>>> import numpy as np
>>> np.set_printoptions(precision=2, suppress=True, linewidth=100, legacy="1.25")
>>> m1 = np.loadtxt("block18.csv", delimiter=",")
>>> m1
array([[0.33, 0.33, 0.33, 0.  ],
       [0.33, 0.33, 0.  , 0.33],
       [0.  , 0.  , 0.67, 0.33],
       [0.5 , 0.  , 0.  , 0.5 ]])
>>> round(float(np.linalg.det(m1.T)), 2)
0.06
>>> np.round(np.linalg.eigvals(m1).sum().real, 2)
1.83
>>> np.round(np.linalg.det(2 * m1), 2), np.round(np.linalg.det(m1), 2)
(0.89, 0.06)
>>> np.poly(m1)
array([ 1.  , -1.83,  1.11, -0.33,  0.06])
>>> W0 = np.loadtxt("a.csv", delimiter=",")
>>> W0
array([[-1.08,  3.28,  0.07],
       [ 0.69,  3.37, -0.75],
       [ 1.73,  2.08, -5.97],
       [ 0.03, -1.08, -7.57],
       [-1.75, -2.83, -0.89],
       [ 0.84, -2.51,  5.37],
       [-0.31,  0.51,  3.8 ],
       [ 0.39,  0.85,  0.86],
       [-0.4 , -0.1 , -4.14],
       [ 0.17,  1.76,  2.45],
       [-1.89,  1.82,  1.24],
       [-2.4 ,  1.31,  1.86],
       [ 2.77,  2.01, -0.2 ],
       [ 0.84, -0.39, -5.43],
       [-1.68,  0.12, -4.23],
       [ 0.66,  1.01,  1.82],
       [ 0.55, -1.17,  2.16],
       [-0.02,  0.77,  0.98],
       [ 1.3 , -1.93,  4.12],
       [-0.7 ,  3.47,  2.57],
       [-0.81,  1.06,  0.6 ],
       [-2.25, -3.77,  1.32],
       [ 0.78, -2.77, -3.3 ]])
>>> Xs = W0 - W0.mean(axis=0)
>>> vecs = np.linalg.svd(Xs)[2][:1]
>>> B = Xs - Xs @ vecs.T @ vecs
>>> B.std(axis=0)
array([1.28, 2.03, 0.06])
>>> print(np.cov(Xs @ vecs.T, rowvar=False))
11.788114627983735
>>> round(float(np.linalg.norm(B) / np.linalg.norm(Xs)), 2)
0.58
>>> (Xs @ vecs.T).std(axis=0)
array([3.36])
>>> rng = np.random.default_rng(8769)
>>> B = W0 + rng.integers(-2, 3, (23, 1)) @ rng.integers(-2, 3, (1, 3))
>>> print(B)
[[ 0.92  4.28  1.07]
 [ 4.69  5.37  1.25]
 [ 5.73  4.08 -3.97]
 [-1.97 -2.08 -8.57]
 [-5.75 -4.83 -2.89]
 [-3.16 -4.51  3.37]
 [ 3.69  2.51  5.8 ]
 [ 2.39  1.85  1.86]
 [ 1.6   0.9  -3.14]
 [-1.83  0.76  1.45]
 [ 0.11  2.82  2.24]
 [-2.4   1.31  1.86]
 [ 0.77  1.01 -1.2 ]
 [ 0.84 -0.39 -5.43]
 [ 2.32  2.12 -2.23]
 [ 0.66  1.01  1.82]
 [-1.45 -2.17  1.16]
 [-0.02  0.77  0.98]
 [ 3.3  -0.93  5.12]
 [ 3.3   5.47  4.57]
 [ 3.19  3.06  2.6 ]
 [-0.25 -2.77  2.32]
 [-1.22 -3.77 -4.3 ]]
>>> print(np.abs(B - W0).sum(axis=1))
[4. 8. 8. 4. 8. 8. 8. 4. 4. 4. 4. 0. 4. 0. 8. 0. 4. 0. 4. 8. 8. 4. 4.]
>>> print(B - W0)
[[ 2.  1.  1.]
 [ 4.  2.  2.]
 [ 4.  2.  2.]
 [-2. -1. -1.]
 [-4. -2. -2.]
 [-4. -2. -2.]
 [ 4.  2.  2.]
 [ 2.  1.  1.]
 [ 2.  1.  1.]
 [-2. -1. -1.]
 [ 2.  1.  1.]
 [ 0.  0.  0.]
 [-2. -1. -1.]
 [ 0.  0.  0.]
 [ 4.  2.  2.]
 [ 0.  0.  0.]
 [-2. -1. -1.]
 [ 0.  0.  0.]
 [ 2.  1.  1.]
 [ 4.  2.  2.]
 [ 4.  2.  2.]
 [ 2.  1.  1.]
 [-2. -1. -1.]]
